% python3 -q
>>> import numpy as np
>>> from numpy import linalg as LA
>>> np.set_printoptions(precision=2, suppress=True, linewidth=200)
>>> J = np.load("layer5.npy")
>>> print(J)
[[  0   1   0  12  -5  11   1 -14  -8 -11  -9  -2 -14  17]
 [ -1   0  -1   6  -3   4   9   5  -1  15  13  12   0  14]
 [  0   1   0 -10   6 -10  -2  -1   0 -13  14   2  -3  18]
 [-12  -6  10   0   3   0   0  10   0   4   5  -4  -8  15]
 [  5   3  -6  -3   0   3  -5   4  -4  11  -4  -6  -3  11]
 [-11  -4  10   0  -3   0  -5 -15   9   5  -4  -1  10 -11]
 [ -1  -9   2   0   5   5   0   0  -8  -2  -1   2  16  -8]
 [ 14  -5   1 -10  -4  15   0   0   2   6  13 -11  -4  -9]
 [  8   1   0   0   4  -9   8  -2   0   1  -2   4  -3   3]
 [ 11 -15  13  -4 -11  -5   2  -6  -1   0  12  -8  -1  -1]
 [  9 -13 -14  -5   4   4   1 -13   2 -12   0  15  -5  14]
 [  2 -12  -2   4   6   1  -2  11  -4   8 -15   0   0 -14]
 [ 14   0   3   8   3 -10 -16   4   3   1   5   0   0  -1]
 [-17 -14 -18 -15 -11  11   8   9  -3   1 -14  14   1   0]]
>>> # skew, so no eigenvalue has a real part
>>> vec = np.array([2, -3, 7, 7, 3, 4, 1, 7, -6, -2, -6, 4, -1, 9])
>>> target = J @ vec
>>> print(target)
[ 296  156   11  232   77 -212   52 -195   39  -69   65  123   27   14]
>>> print(np.round(LA.solve(J.T, J[4]), 2) + 0)
[0. 0. 0. 0. 1. 0. 0. 0. 0. 0. 0. 0. 0. 0.]
>>> print(LA.solve(J, target))
[ 2. -3.  7.  7.  3.  4.  1.  7. -6. -2. -6.  4. -1.  9.]
>>> print(LA.solve(J, target + J[:, 11]))
[ 2. -3.  7.  7.  3.  4.  1.  7. -6. -2. -6.  5. -1.  9.]
>>> print(np.round(LA.solve(J, J[:, 10]), 2) + 0)
[0. 0. 0. 0. 0. 0. 0. 0. 0. 0. 1. 0. 0. 0.]
>>> rng = np.random.default_rng(870149)
>>> labels = rng.permutation(14)
>>> print(labels)
[13  0  8  4  1  7 11  3 12  6  9 10  5  2]
>>> out = J[labels][:, labels]
>>> print(np.diag(out))
[0 0 0 0 0 0 0 0 0 0 0 0 0 0]
>>> vec = np.array([0, 2, -3, -1, -2, -1, 2, 0, 0, 1, -2, 1, 3, 2])
>>> print(LA.svd(J, compute_uv=False))
[51.37 51.37 37.13 37.13 32.28 32.28 24.88 24.88 18.69 18.69 13.68 13.68  2.03  2.03]
>>> O = LA.solve(np.eye(14) - J, np.eye(14) + J)
>>> print(round(float(LA.det(O)), 2))
1.0
>>> out = np.array([[0, -1, 3],
...     [-2, 2, -2],
...     [2, -2, -2],
...     [3, 3, -3],
...     [-3, -3, 1],
...     [3, -3, 2],
...     [-2, 1, 3],
...     [-2, -1, -1],
...     [2, 0, -1],
...     [1, 3, -3],
...     [2, 0, 2],
...     [0, 2, 3],
...     [-1, -1, 1],
...     [2, 2, 3]])
>>> print(out.T @ J.T)
[[ 111   76  -20   55    4   60  -30   61  -47   91   32  -59   30  -55]
 [  46  119  -13    3   32  -17  -85 -107   39  -40   -5  -48    6    9]
 [  50   68  133  -28   -8 -106   36   48   45   37  240  -79  -56   99]]
>>> print(LA.matrix_rank(np.vstack([J, out.T])))
14
>>> print(np.einsum("ij,ij->i", J, J))
[1243  904  944  735  448  840  529  990  269  928 1267  831  686 1824]
>>> out @ J
Traceback (most recent call last):
  File "<python-input-26>", line 1, in <module>
    out @ J
    ~~~~^~~
ValueError: matmul: Input operand 1 has a mismatch in its core dimension 0, with gufunc signature (n?,k),(k,m?)->(n?,m?) (size 14 is different from 3)
>>> print(LA.matrix_rank(J @ out))
3
>>> print(np.einsum("ij->j", J))
[ 21 -72  -2 -17  -6  20  -1  -8 -13  14  13  17 -14  48]
>>> U, sv = LA.svd(J)
Traceback (most recent call last):
  File "<python-input-29>", line 1, in <module>
    U, sv = LA.svd(J)
    ^^^^^
ValueError: too many values to unpack (expected 2)
>>> U, sv, Vt = LA.svd(J, full_matrices=False)
>>> print(sv / sv[0])
[1.   1.   0.72 0.72 0.63 0.63 0.48 0.48 0.36 0.36 0.27 0.27 0.04 0.04]
>>> print(sv)
[51.37 51.37 37.13 37.13 32.28 32.28 24.88 24.88 18.69 18.69 13.68 13.68  2.03  2.03]
>>> print(U.shape, sv.shape, Vt.shape)
(14, 14) (14,) (14, 14)
>>> mat = np.load("run16.npy")
>>> print(mat)
[[1 0 0 0 0 0 0 0 0 0 0 0 0 0 0 0]
 [2 1 0 0 0 0 0 0 0 0 0 0 0 0 0 0]
 [1 2 1 0 0 0 0 0 0 0 0 0 0 0 0 0]
 [2 0 3 1 0 0 0 0 0 0 0 0 0 0 0 0]
 [4 4 3 2 1 0 0 0 0 0 0 0 0 0 0 0]
 [3 1 2 0 5 1 0 0 0 0 0 0 0 0 0 0]
 [0 0 5 4 1 3 1 0 0 0 0 0 0 0 0 0]
 [1 1 4 4 3 3 0 1 0 0 0 0 0 0 0 0]
 [1 2 0 5 3 2 4 5 1 0 0 0 0 0 0 0]
 [2 3 5 2 1 5 4 3 0 1 0 0 0 0 0 0]
 [4 5 3 3 3 0 3 0 4 1 1 0 0 0 0 0]
 [0 0 5 1 2 0 5 3 3 3 4 1 0 0 0 0]
 [3 2 0 4 4 0 5 5 5 4 5 0 1 0 0 0]
 [1 5 4 5 5 1 3 1 3 2 2 0 5 1 0 0]
 [5 0 2 4 3 5 4 0 0 2 5 0 1 4 1 0]
 [0 5 4 3 2 4 4 1 3 0 1 5 0 3 2 1]]
>>> # triangular, det is the product of the diagonal
>>> print(np.sort(np.abs(LA.eigvals(mat))))
[1. 1. 1. 1. 1. 1. 1. 1. 1. 1. 1. 1. 1. 1. 1. 1.]
>>> print(round(float(LA.norm(J) ** 2 / LA.norm(J, 2) ** 2), 2))
4.71
>>> print(np.round(LA.norm(J[5] - J[4]), 2))
42.8
>>> U, sv, Vt = LA.svd(mat)
>>> print(np.argmax(sv[:-1] / (sv[1:] + 1e-6)) + 1)
15
>>> out = U[:, :15] @ np.diag(sv[:15]) @ Vt[:15]
>>> print(np.round(LA.norm(mat - out, 2), 2), round(float(sv[15]), 2))
0.0 0.0
>>> print(LA.matrix_rank(mat, rtol=0.05))
11
>>> print(LA.matrix_rank(out))
15
>>> out = np.array([[-1, 1, -1],
...     [2, 0, -1],
...     [3, -3, -3],
...     [-2, 0, 2],
...     [-1, 0, -1],
...     [3, 0, 1],
...     [-3, 3, 3],
...     [3, -1, 3],
...     [0, -1, 0],
...     [3, 3, 1],
...     [-2, 3, 1],
...     [-2, -2, -3],
...     [0, 2, -3],
...     [2, -3, -2],
...     [-2, 3, -1],
...     [-2, -2, -2]])
>>> print(np.einsum("ij->j", mat))
[30 31 41 38 33 24 33 19 19 13 18  6  7  8  3  1]
>>> print(np.einsum("ik,kj->ij", mat, out))
[[ -1   1  -1]
 [  0   2  -3]
 [  6  -2  -6]
 [  5  -7  -9]
 [  8  -5 -14]
 [  3  -3 -14]
 [ 12 -12  -2]
 [ 14 -12  -3]
 [ -1   7  33]
 [ 29  -1  10]
 [ -2   6  -4]
 [  4  13  13]
 [ -9  37  35]
 [  7  13 -13]
 [ -5  25   6]
 [  5 -16 -18]]
>>> out @ mat
Traceback (most recent call last):
  File "<python-input-49>", line 1, in <module>
    out @ mat
    ~~~~^~~~~
ValueError: matmul: Input operand 1 has a mismatch in its core dimension 0, with gufunc signature (n?,k),(k,m?)->(n?,m?) (size 16 is different from 3)
>>> print(mat @ out)
[[ -1   1  -1]
 [  0   2  -3]
 [  6  -2  -6]
 [  5  -7  -9]
 [  8  -5 -14]
 [  3  -3 -14]
 [ 12 -12  -2]
 [ 14 -12  -3]
 [ -1   7  33]
 [ 29  -1  10]
 [ -2   6  -4]
 [  4  13  13]
 [ -9  37  35]
 [  7  13 -13]
 [ -5  25   6]
 [  5 -16 -18]]
>>> print(np.vstack([mat, out.T]).shape)
(19, 16)
